% ipython --no-banner

In [1]: import numpy as np

In [2]: from numpy import linalg as LA

In [3]: np.set_printoptions(suppress=True, linewidth=140)

In [4]: def rnd(a):
   ...:     return np.round(a, 3) + 0
   ...: 

In [5]: m1 = np.loadtxt("w.csv", delimiter=",")

In [6]: print(rnd(m1))
[[ 1.     0.     0.     0.     0.     0.     0.     0.     0.     0.   ]
 [ 0.     0.966  0.    -0.259  0.     0.     0.     0.     0.     0.   ]
 [ 0.     0.     1.     0.     0.     0.     0.     0.     0.     0.   ]
 [ 0.     0.259  0.     0.966  0.     0.     0.     0.     0.     0.   ]
 [ 0.     0.     0.     0.     1.     0.     0.     0.     0.     0.   ]
 [ 0.     0.     0.     0.     0.     1.     0.     0.     0.     0.   ]
 [ 0.     0.     0.     0.     0.     0.     1.     0.     0.     0.   ]
 [ 0.     0.     0.     0.     0.     0.     0.     1.     0.     0.   ]
 [ 0.     0.     0.     0.     0.     0.     0.     0.     1.     0.   ]
 [ 0.     0.     0.     0.     0.     0.     0.     0.     0.     1.   ]]

In [7]: print(rnd(m1.T @ m1))
[[1. 0. 0. 0. 0. 0. 0. 0. 0. 0.]
 [0. 1. 0. 0. 0. 0. 0. 0. 0. 0.]
 [0. 0. 1. 0. 0. 0. 0. 0. 0. 0.]
 [0. 0. 0. 1. 0. 0. 0. 0. 0. 0.]
 [0. 0. 0. 0. 1. 0. 0. 0. 0. 0.]
 [0. 0. 0. 0. 0. 1. 0. 0. 0. 0.]
 [0. 0. 0. 0. 0. 0. 1. 0. 0. 0.]
 [0. 0. 0. 0. 0. 0. 0. 1. 0. 0.]
 [0. 0. 0. 0. 0. 0. 0. 0. 1. 0.]
 [0. 0. 0. 0. 0. 0. 0. 0. 0. 1.]]

In [8]: print(rnd(LA.svd(m1, compute_uv=False)))
[1. 1. 1. 1. 1. 1. 1. 1. 1. 1.]

In [9]: print(rnd(m1 @ m1.T))
[[1. 0. 0. 0. 0. 0. 0. 0. 0. 0.]
 [0. 1. 0. 0. 0. 0. 0. 0. 0. 0.]
 [0. 0. 1. 0. 0. 0. 0. 0. 0. 0.]
 [0. 0. 0. 1. 0. 0. 0. 0. 0. 0.]
 [0. 0. 0. 0. 1. 0. 0. 0. 0. 0.]
 [0. 0. 0. 0. 0. 1. 0. 0. 0. 0.]
 [0. 0. 0. 0. 0. 0. 1. 0. 0. 0.]
 [0. 0. 0. 0. 0. 0. 0. 1. 0. 0.]
 [0. 0. 0. 0. 0. 0. 0. 0. 1. 0.]
 [0. 0. 0. 0. 0. 0. 0. 0. 0. 1.]]
